In [1]: import numpy as np

In [2]: import numpy.linalg as la

In [3]: np.set_printoptions(precision=4, suppress=True, linewidth=160, floatmode="fixed")

In [4]: def rnd(a):
   ...:     return np.round(a, 4) + 0
   ...: 

In [5]: F = np.loadtxt("x.csv", delimiter=",")

In [6]: F
Out[6]: 
array([[ 0.0000, -1.0000,  1.0000, -2.0000,  2.0000,  0.0000, -1.0000,  1.0000, -2.0000,  2.0000,  1.0000, -2.0000,  1.0000, -1.0000],
       [ 0.0000,  0.0000,  2.0000,  0.0000,  2.0000,  0.0000, -2.0000,  2.0000, -2.0000, -1.0000, -2.0000,  2.0000, -2.0000,  2.0000],
       [ 0.0000,  0.0000,  0.0000, -2.0000, -2.0000,  1.0000, -2.0000,  0.0000,  1.0000, -2.0000,  1.0000, -1.0000,  2.0000,  1.0000],
       [ 0.0000,  0.0000,  0.0000,  0.0000,  0.0000, -1.0000,  2.0000, -1.0000, -1.0000,  0.0000,  0.0000,  0.0000,  0.0000,  1.0000],
       [ 0.0000,  0.0000,  0.0000,  0.0000,  0.0000, -2.0000, -1.0000, -1.0000,  0.0000,  1.0000, -1.0000, -2.0000, -1.0000,  2.0000],
       [ 0.0000,  0.0000,  0.0000,  0.0000,  0.0000,  0.0000,  2.0000, -2.0000, -1.0000, -1.0000, -1.0000,  0.0000,  1.0000, -1.0000],
       [ 0.0000,  0.0000,  0.0000,  0.0000,  0.0000,  0.0000,  0.0000,  1.0000,  0.0000, -1.0000,  0.0000, -1.0000, -2.0000, -1.0000],
       [ 0.0000,  0.0000,  0.0000,  0.0000,  0.0000,  0.0000,  0.0000,  0.0000,  1.0000,  2.0000, -2.0000, -1.0000,  0.0000,  0.0000],
       [ 0.0000,  0.0000,  0.0000,  0.0000,  0.0000,  0.0000,  0.0000,  0.0000,  0.0000,  1.0000, -2.0000, -2.0000,  2.0000,  2.0000],
       [ 0.0000,  0.0000,  0.0000,  0.0000,  0.0000,  0.0000,  0.0000,  0.0000,  0.0000,  0.0000, -2.0000,  0.0000,  1.0000,  1.0000],
       [ 0.0000,  0.0000,  0.0000,  0.0000,  0.0000,  0.0000,  0.0000,  0.0000,  0.0000,  0.0000,  0.0000,  2.0000,  2.0000,  0.0000],
       [ 0.0000,  0.0000,  0.0000,  0.0000,  0.0000,  0.0000,  0.0000,  0.0000,  0.0000,  0.0000,  0.0000,  0.0000,  1.0000,  2.0000],
       [ 0.0000,  0.0000,  0.0000,  0.0000,  0.0000,  0.0000,  0.0000,  0.0000,  0.0000,  0.0000,  0.0000,  0.0000,  0.0000, -2.0000],
       [ 0.0000,  0.0000,  0.0000,  0.0000,  0.0000,  0.0000,  0.0000,  0.0000,  0.0000,  0.0000,  0.0000,  0.0000,  0.0000,  0.0000]])

In [7]: print(rnd(np.sort(la.eigvals(F))))
[0.0000 0.0000 0.0000 0.0000 0.0000 0.0000 0.0000 0.0000 0.0000 0.0000 0.0000 0.0000 0.0000 0.0000]
